$ ipython --no-banner

In [1]: import numpy as np

In [2]: import numpy.linalg as la

In [3]: np.set_printoptions(precision=2, suppress=True, linewidth=160, sign=" ")

In [4]: rnd = lambda a: np.round(a, 2) + 0

In [5]: feats = np.array([[2.05, 4.0, 3.0, 4.0],
   ...:     [2.0, 3.05, 5.0, 3.0],
   ...:     [2.0, 5.0, 4.05, 4.0],
   ...:     [2.0, 4.0, 3.0, 4.05]])

In [6]: f = np.array([9, 4, 3, 9])

In [7]: A2 = feats + np.outer(f, np.eye(4)[0])

In [8]: print(A2)
[[ 11.05   4.     3.     4.  ]
 [  6.     3.05   5.     3.  ]
 [  5.     5.     4.05   4.  ]
 [ 11.     4.     3.     4.05]]

In [9]: print(la.matrix_rank(la.inv(A2) - la.inv(feats), tol=1e-8))
1

In [10]: print(rnd(la.det(A2) / la.det(feats)), rnd(1 + la.solve(feats, f)[0]))
5.94 5.94

In [11]: J = np.load("block6.npy")

In [12]: print(J)
[[ 3.46  0.47  3.58]
 [ 1.81 -2.9  -3.65]
 [ 1.58 -4.12 -2.35]
 [-3.28  1.92  3.25]
 [-1.93 -1.32  4.42]
 [ 4.33  0.56  2.43]
 [ 2.85 -0.18  4.1 ]
 [ 4.63 -0.4  -1.85]
 [ 0.07 -3.08  3.94]
 [-1.14 -1.83  4.51]
 [-1.65 -4.22  2.11]
 [ 0.76 -4.94 -0.12]
 [-2.28  3.31  2.98]
 [ 3.01  3.43  2.05]
 [ 2.61 -2.68 -3.32]
 [ 1.59  2.11 -4.24]]

In [13]: Xc = J - J.mean(axis=0)

In [14]: V = la.svd(Xc)[2][:1]

In [15]: A2 = Xc - Xc @ V.T @ V

In [16]: print(rnd((Xc @ V.T).std(axis=0)))
[ 3.38]

In [17]: print(la.norm(A2, axis=1).round(6).argmax())
15

In [18]: A2 = np.c_[J[:, :1] @ np.array([[0]]), np.array([2, -1, 3, 2, 0, 3, 2, 1, 3, 3, -3, -2, 1, 3, 2, 2])]

In [19]: print(A2)
[[ 0.  2.]
 [ 0. -1.]
 [ 0.  3.]
 [ 0.  2.]
 [ 0.  0.]
 [ 0.  3.]
 [ 0.  2.]
 [ 0.  1.]
 [ 0.  3.]
 [ 0.  3.]
 [ 0. -3.]
 [ 0. -2.]
 [ 0.  1.]
 [ 0.  3.]
 [ 0.  2.]
 [ 0.  2.]]

In [20]: print(la.matrix_rank(np.c_[J, A2]))
4

In [21]: print(rnd(la.norm(la.qr(J)[0].T @ A2, axis=0) ** 2 / ((A2 ** 2).sum(axis=0) + 1e-12)))
[ 0.    0.41]

In [22]: print(rnd(la.lstsq(J, A2[:, 0])[0]))
[ 0.  0.  0.]
